In [1]: import numpy as np

In [2]: np.set_printoptions(precision=3, suppress=True, linewidth=140)

In [3]: tidy = lambda a: np.round(a, 3) + 0

In [4]: E = np.tril(np.array([[5, 4, -3, -1, 5, -3, 3, 1],
   ...:     [-4, -1, 0, 2, -4, -2, -2, -5],
   ...:     [4, -3, 2, -5, -4, 3, -2, -3],
   ...:     [4, 4, -5, -3, -1, 3, -5, 5],
   ...:     [-5, -2, 5, 4, -3, -1, -1, -4],
   ...:     [1, 5, -1, -1, 1, 1, -3, -3],
   ...:     [5, 0, 4, 0, 4, 4, -2, -2],
   ...:     [-5, 0, 3, -3, 0, -2, 4, -4]]), -1) + np.eye(8, dtype=int)

In [5]: E
Out[5]: 
array([[ 1,  0,  0,  0,  0,  0,  0,  0],
       [-4,  1,  0,  0,  0,  0,  0,  0],
       [ 4, -3,  1,  0,  0,  0,  0,  0],
       [ 4,  4, -5,  1,  0,  0,  0,  0],
       [-5, -2,  5,  4,  1,  0,  0,  0],
       [ 1,  5, -1, -1,  1,  1,  0,  0],
       [ 5,  0,  4,  0,  4,  4,  1,  0],
       [-5,  0,  3, -3,  0, -2,  4,  1]])

In [6]: np.linalg.matrix_rank(E, rtol=0.1)
Out[6]: np.int64(5)

In [7]: np.linalg.cond(E) > 100
Out[7]: np.True_

In [8]: E.ravel(order="F")
Out[8]: 
array([ 1, -4,  4,  4, -5,  1,  5, -5,  0,  1, -3,  4, -2,  5,  0,  0,  0,  0,  1, -5,  5, -1,  4,  3,  0,  0,  0,  1,  4, -1,  0, -3,  0,
        0,  0,  0,  1,  1,  4,  0,  0,  0,  0,  0,  0,  1,  4, -2,  0,  0,  0,  0,  0,  0,  1,  4,  0,  0,  0,  0,  0,  0,  0,  1])

In [9]: E.reshape(2, -1)
Out[9]: 
array([[ 1,  0,  0,  0,  0,  0,  0,  0, -4,  1,  0,  0,  0,  0,  0,  0,  4, -3,  1,  0,  0,  0,  0,  0,  4,  4, -5,  1,  0,  0,  0,  0],
       [-5, -2,  5,  4,  1,  0,  0,  0,  1,  5, -1, -1,  1,  1,  0,  0,  5,  0,  4,  0,  4,  4,  1,  0, -5,  0,  3, -3,  0, -2,  4,  1]])

In [10]: E.reshape(-1, 2)
Out[10]: 
array([[ 1,  0],
       [ 0,  0],
       [ 0,  0],
       [ 0,  0],
       [-4,  1],
       [ 0,  0],
       [ 0,  0],
       [ 0,  0],
       [ 4, -3],
       [ 1,  0],
       [ 0,  0],
       [ 0,  0],
       [ 4,  4],
       [-5,  1],
       [ 0,  0],
       [ 0,  0],
       [-5, -2],
       [ 5,  4],
       [ 1,  0],
       [ 0,  0],
       [ 1,  5],
       [-1, -1],
       [ 1,  1],
       [ 0,  0],
       [ 5,  0],
       [ 4,  0],
       [ 4,  4],
       [ 1,  0],
       [-5,  0],
       [ 3, -3],
       [ 0, -2],
       [ 4,  1]])

In [11]: blk = E.reshape(8, 2, -1)

In [12]: blk.sum(axis=1)
Out[12]: 
array([[ 1,  0,  0,  0],
       [-4,  1,  0,  0],
       [ 4, -3,  1,  0],
       [ 4,  4, -5,  1],
       [-4, -2,  5,  4],
       [ 2,  6, -1, -1],
       [ 9,  4,  5,  0],
       [-5, -2,  7, -2]])

In [13]: np.einsum("ihd,jhd->hij", blk, blk).shape
Out[13]: (2, 8, 8)

In [14]: np.swapaxes(blk, 1, 2)[7]
Out[14]: 
array([[-5,  0],
       [ 0, -2],
       [ 3,  4],
       [-3,  1]])

In [15]: np.einsum("ihd,ihd->ih", blk, blk)
Out[15]: 
array([[ 1,  0],
       [17,  0],
       [26,  0],
       [58,  0],
       [70,  1],
       [28,  2],
       [41, 33],
       [43, 21]])

In [16]: blk.shape
Out[16]: (8, 2, 4)
